$ ipython --no-banner

In [1]: import numpy as np

In [2]: from numpy import linalg as LA

In [3]: np.set_printoptions(precision=3, suppress=True, linewidth=120)

In [4]: A = np.loadtxt("block8.csv", delimiter=",")

In [5]: A
Out[5]: 
array([[ 2., -1., -2., -3.,  2., -1.,  2.],
       [ 0.,  0.,  0.,  0.,  0.,  0.,  0.],
       [-4.,  2., -6.,  1., -1., -3.,  4.],
       [-2.,  0., -3., -1.,  2., -1.,  3.],
       [-2.,  0., -3., -2.,  2., -6.,  6.],
       [-1.,  3.,  3.,  3.,  2.,  1.,  0.],
       [ 0.,  0.,  0.,  0.,  0.,  0.,  0.],
       [-3.,  2.,  0.,  1.,  0., -4.,  0.],
       [ 2., -2.,  3., -3.,  3., -3.,  2.],
       [ 0.,  0.,  0.,  0.,  0.,  0.,  0.],
       [-5.,  4., -3.,  3., -3., -6.,  1.],
       [ 2., -1., -2., -3.,  2., -1.,  2.],
       [-3.,  4.,  0.,  4., -5., -5., -2.],
       [ 1.,  1.,  1., -1.,  0., -4., -1.],
       [-4.,  7.,  3.,  7., -3., -4., -2.],
       [-3.,  5.,  0.,  5., -1., -1.,  1.],
       [ 0.,  0.,  0.,  0.,  0.,  0.,  0.],
       [ 0.,  3.,  9.,  2.,  3., -5., -1.],
       [-4.,  7., -3.,  3.,  3., -3.,  2.],
       [ 4., -3.,  1., -6.,  5., -4.,  4.],
       [ 0.,  0.,  0.,  0.,  0.,  0.,  0.],
       [-2.,  5.,  0.,  0.,  6., -6.,  4.],
       [-4.,  6.,  2.,  4.,  4.,  0., -1.],
       [-4.,  7., -3.,  3.,  3., -3.,  2.],
       [ 1.,  1.,  1., -1.,  0., -4., -1.],
       [ 0.,  0.,  0.,  0.,  0.,  0.,  0.],
       [ 2.,  2.,  7., -1.,  5., -6.,  1.],
       [ 0.,  0.,  0.,  0.,  0.,  0.,  0.],
       [-2.,  0., -3., -1.,  2., -1.,  3.],
       [-1.,  2.,  3.,  2., -2., -3., -3.],
       [-2.,  2., -3.,  2., -3., -2.,  1.]])

In [6]: # rows 1 and 6 are equal

In [7]: proj = A @ LA.solve(A.T @ A, A.T)

In [8]: np.round(LA.eigvalsh(proj), 3) + 0
Out[8]: 
array([0., 0., 0., 0., 0., 0., 0., 0., 0., 0., 0., 0., 0., 0., 0., 0., 0., 0., 0., 0., 0., 0., 0., 0., 1., 1., 1., 1.,
       1., 1., 1.])

In [9]: np.allclose(proj @ proj, proj)
Out[9]: True

In [10]: W2 = A[[4, 22]].astype(float)

In [11]: for _ in range(5):
    ...:     z = LA.norm(A[:, None] - W2, axis=-1).argmin(axis=1)
    ...:     W2 = np.array([A[z == j].mean(axis=0) for j in range(2)])
    ...: 

In [12]: z
Out[12]: array([0, 1, 1, 0, 0, 1, 1, 1, 0, 1, 1, 0, 1, 1, 1, 1, 1, 1, 1, 0, 1, 0, 1, 1, 1, 1, 0, 1, 0, 1, 1])

In [13]: W2[1] - W2[0]
Out[13]: array([-2.081,  2.545,  0.404,  3.949, -3.359,  1.131, -3.   ])

In [14]: np.abs(W2[1] - W2[0]).argmax()
Out[14]: np.int64(3)

In [15]: B = np.array([[0, 0, 2, 0, 1, 0, 1, 1, 0, 3, 0],
    ...:     [3, 0, 3, 2, 2, 1, 3, 2, 1, 1, 2],
    ...:     [0, 0, 2, 3, 1, 1, 0, 3, 2, 1, 1],
    ...:     [0, 0, 2, 3, 2, 0, 1, 3, 3, 3, 3],
    ...:     [0, 1, 0, 3, 2, 0, 2, 0, 0, 1, 3],
    ...:     [2, 2, 0, 1, 3, 0, 2, 0, 3, 3, 1],
    ...:     [0, 2, 0, 0, 0, 2, 0, 3, 3, 2, 0],
    ...:     [1, 0, 3, 1, 2, 3, 2, 0, 3, 3, 0],
    ...:     [2, 2, 0, 0, 3, 2, 3, 3, 3, 2, 3],
    ...:     [0, 0, 3, 1, 1, 2, 3, 0, 1, 3, 1],
    ...:     [1, 1, 3, 0, 3, 0, 3, 1, 2, 3, 1]])

In [16]: F = np.tril(B)

In [17]: F
Out[17]: 
array([[0, 0, 0, 0, 0, 0, 0, 0, 0, 0, 0],
       [3, 0, 0, 0, 0, 0, 0, 0, 0, 0, 0],
       [0, 0, 2, 0, 0, 0, 0, 0, 0, 0, 0],
       [0, 0, 2, 3, 0, 0, 0, 0, 0, 0, 0],
       [0, 1, 0, 3, 2, 0, 0, 0, 0, 0, 0],
       [2, 2, 0, 1, 3, 0, 0, 0, 0, 0, 0],
       [0, 2, 0, 0, 0, 2, 0, 0, 0, 0, 0],
       [1, 0, 3, 1, 2, 3, 2, 0, 0, 0, 0],
       [2, 2, 0, 0, 3, 2, 3, 3, 3, 0, 0],
       [0, 0, 3, 1, 1, 2, 3, 0, 1, 3, 0],
       [1, 1, 3, 0, 3, 0, 3, 1, 2, 3, 1]])

In [18]: [round(float(x), 3) for x in LA.svd(F, compute_uv=False)[:3]]
Out[18]: [11.171, 5.804, 4.907]

In [19]: LA.matrix_rank(F, rtol=0.1)
Out[19]: np.int64(8)

In [20]: np.argsort(-LA.norm(F, axis=0).round(6), kind="stable")[:3]
Out[20]: array([4, 2, 6])

In [21]: np.round(LA.norm(F, 2) / LA.norm(F), 3)
Out[21]: np.float64(0.753)

In [22]: LA.cond(F) > 100
Out[22]: np.True_

In [23]: cov = np.cov(A, rowvar=False)

In [24]: np.argsort(-A.std(axis=0).round(6), kind="stable")
Out[24]: array([2, 1, 3, 4, 0, 5, 6])

In [25]: round(np.corrcoef(A[:, 0], A[:, 2])[0, 1], 3)
Out[25]: np.float64(0.389)

In [26]: np.median(A, axis=0)
Out[26]: array([-1.,  1.,  0.,  0.,  0., -3.,  0.])

In [27]: U, sigma, vt = LA.svd(F)

In [28]: np.argmax(sigma[:-1] / (sigma[1:] + 1e-6)) + 1
Out[28]: np.int64(10)

In [29]: sigma.round(3) + 0
Out[29]: array([11.171,  5.804,  4.907,  3.742,  3.186,  2.495,  1.959,  1.729,  0.459,  0.064,  0.   ])

In [30]: B = U[:, :10] @ np.diag(sigma[:10]) @ vt[:10]

In [31]: B.round(3) + 0
Out[31]: 
array([[0., 0., 0., 0., 0., 0., 0., 0., 0., 0., 0.],
       [3., 0., 0., 0., 0., 0., 0., 0., 0., 0., 0.],
       [0., 0., 2., 0., 0., 0., 0., 0., 0., 0., 0.],
       [0., 0., 2., 3., 0., 0., 0., 0., 0., 0., 0.],
       [0., 1., 0., 3., 2., 0., 0., 0., 0., 0., 0.],
       [2., 2., 0., 1., 3., 0., 0., 0., 0., 0., 0.],
       [0., 2., 0., 0., 0., 2., 0., 0., 0., 0., 0.],
       [1., 0., 3., 1., 2., 3., 2., 0., 0., 0., 0.],
       [2., 2., 0., 0., 3., 2., 3., 3., 3., 0., 0.],
       [0., 0., 3., 1., 1., 2., 3., 0., 1., 3., 0.],
       [1., 1., 3., 0., 3., 0., 3., 1., 2., 3., 1.]])

In [32]: round(float(np.abs(F - B).max()), 3)
Out[32]: 0.0

In [33]: LA.matrix_rank(B)
Out[33]: np.int64(10)

In [34]: feats = np.array([[-4, -2, -4, -4, 0, 4, -4, 2, 2, 2],
    ...:     [0, 0, 0, 0, 0, 0, 0, 0, 0, 0],
    ...:     [-4, -2, -4, -4, 0, 4, -4, 2, 2, 2],
    ...:     [0, 0, 0, 0, 0, 0, 0, 0, 0, 0],
    ...:     [-2, -1, -2, -2, 0, 2, -2, 1, 1, 1]])

In [35]: feats
Out[35]: 
array([[-4, -2, -4, -4,  0,  4, -4,  2,  2,  2],
       [ 0,  0,  0,  0,  0,  0,  0,  0,  0,  0],
       [-4, -2, -4, -4,  0,  4, -4,  2,  2,  2],
       [ 0,  0,  0,  0,  0,  0,  0,  0,  0,  0],
       [-2, -1, -2, -2,  0,  2, -2,  1,  1,  1]])

In [36]: U, sigma, vt = LA.svd(feats)

In [37]: vecs = vt[:(sigma > 1e-8).sum()]

In [38]: rng = np.random.default_rng(9854)

In [39]: vec = feats[1] + 4 * feats[0] + rng.integers(2) * np.eye(10)[4]

In [40]: vec
Out[40]: array([-16.,  -8., -16., -16.,   1.,  16., -16.,   8.,   8.,   8.])

In [41]: vecs.T @ vecs
Out[41]: 
array([[ 0.167,  0.083,  0.167,  0.167,  0.   , -0.167,  0.167, -0.083, -0.083, -0.083],
       [ 0.083,  0.042,  0.083,  0.083,  0.   , -0.083,  0.083, -0.042, -0.042, -0.042],
       [ 0.167,  0.083,  0.167,  0.167,  0.   , -0.167,  0.167, -0.083, -0.083, -0.083],
       [ 0.167,  0.083,  0.167,  0.167,  0.   , -0.167,  0.167, -0.083, -0.083, -0.083],
       [ 0.   ,  0.   ,  0.   ,  0.   ,  0.   ,  0.   ,  0.   ,  0.   ,  0.   ,  0.   ],
       [-0.167, -0.083, -0.167, -0.167,  0.   ,  0.167, -0.167,  0.083,  0.083,  0.083],
       [ 0.167,  0.083,  0.167,  0.167,  0.   , -0.167,  0.167, -0.083, -0.083, -0.083],
       [-0.083, -0.042, -0.083, -0.083,  0.   ,  0.083, -0.083,  0.042,  0.042,  0.042],
       [-0.083, -0.042, -0.083, -0.083,  0.   ,  0.083, -0.083,  0.042,  0.042,  0.042],
       [-0.083, -0.042, -0.083, -0.083,  0.   ,  0.083, -0.083,  0.042,  0.042,  0.042]])

In [42]: np.allclose(vecs.T @ vecs @ vec, vec)
Out[42]: False

In [43]: LA.matrix_rank(np.vstack([feats, vec]))
Out[43]: np.int64(2)

In [44]: arr = np.array([[6, -3, 2, -5, 2, -5, -1],
    ...:     [-3, 13, -2, 6, -12, 9, -9],
    ...:     [2, -2, 1, -1, 1, -2, 0],
    ...:     [-5, 6, -1, 10, -7, 8, -4],
    ...:     [2, -12, 1, -7, 13, -8, 10],
    ...:     [-5, 9, -2, 8, -8, 9, -5],
    ...:     [-1, -9, 0, -4, 10, -5, 9]])

In [45]: f = np.array([6, 1])

In [46]: np.correlate(arr[1], arr[4], "full")
Out[46]: array([ -30,  154, -163,  266, -288,  327, -524,  329, -268,  228, -141,  126,  -18])

In [47]: U, sigma, vt = LA.svd(arr)

In [48]: vecs = vt[:(sigma > 1e-8).sum()]

In [49]: vec = arr[4] + 5 * arr[1] + rng.integers(2) * np.eye(7)[6]

In [50]: vec
Out[50]: array([-13.,  53.,  -9.,  23., -47.,  37., -35.])

In [51]: np.diag(vecs.T @ vecs)
Out[51]: array([0.705, 0.568, 0.159, 0.801, 0.711, 0.633, 0.424])

In [52]: np.allclose(vecs.T @ vecs @ vec, vec)
Out[52]: True

In [53]: LA.matrix_rank(np.vstack([arr, vec]))
Out[53]: np.int64(4)

In [54]: mat = np.loadtxt("out3.csv", delimiter=",")

In [55]: mat
Out[55]: 
array([[ 0., -1., -2.,  1.,  0.,  2.,  2.,  0.,  0.],
       [ 0.,  0., -1.,  0., -1.,  2., -2.,  2.,  1.],
       [ 0.,  0.,  0., -1.,  0.,  1.,  1., -1., -2.],
       [ 0.,  0.,  0.,  0., -1., -1., -1., -1.,  1.],
       [ 0.,  0.,  0.,  0.,  0.,  2., -2.,  2., -2.],
       [ 0.,  0.,  0.,  0.,  0.,  0.,  1.,  0., -1.],
       [ 0.,  0.,  0.,  0.,  0.,  0.,  0., -2.,  2.],
       [ 0.,  0.,  0.,  0.,  0.,  0.,  0.,  0.,  0.],
       [ 0.,  0.,  0.,  0.,  0.,  0.,  0.,  0.,  0.]])

In [56]: z = rng.permutation(9)

In [57]: z
Out[57]: array([6, 1, 8, 3, 0, 2, 4, 5, 7])

In [58]: B = mat[z][:, z]

In [59]: round(float(LA.det(B)), 3), round(LA.det(mat[z]), 3)
Out[59]: (0.0, np.float64(0.0))

In [60]: np.allclose(B, mat)
Out[60]: False

In [61]: B
Out[61]: 
array([[ 0.,  0.,  2.,  0.,  0.,  0.,  0.,  0., -2.],
       [-2.,  0.,  1.,  0.,  0., -1., -1.,  2.,  2.],
       [ 0.,  0.,  0.,  0.,  0.,  0.,  0.,  0.,  0.],
       [-1.,  0.,  1.,  0.,  0.,  0., -1., -1., -1.],
       [ 2., -1.,  0.,  1.,  0., -2.,  0.,  2.,  0.],
       [ 1.,  0., -2., -1.,  0.,  0.,  0.,  1., -1.],
       [-2.,  0., -2.,  0.,  0.,  0.,  0.,  2.,  2.],
       [ 1.,  0., -1.,  0.,  0.,  0.,  0.,  0.,  0.],
       [ 0.,  0.,  0.,  0.,  0.,  0.,  0.,  0.,  0.]])

In [62]: U, sigma, vt = LA.svd(mat)

In [63]: np.argmax(sigma[:-1] / (sigma[1:] + 1e-6)) + 1
Out[63]: np.int64(7)

In [64]: B = U[:, :7] @ np.diag(sigma[:7]) @ vt[:7]

In [65]: np.round(LA.norm(mat - B, 2), 3), sigma[7]
Out[65]: (np.float64(0.0), np.float64(0.0))

In [66]: LA.matrix_rank(mat, rtol=0.05)
Out[66]: np.int64(6)

In [67]: round(LA.norm(mat - B) / LA.norm(mat), 3)
Out[67]: np.float64(0.0)

In [68]: LA.matrix_rank(B)
Out[68]: np.int64(7)
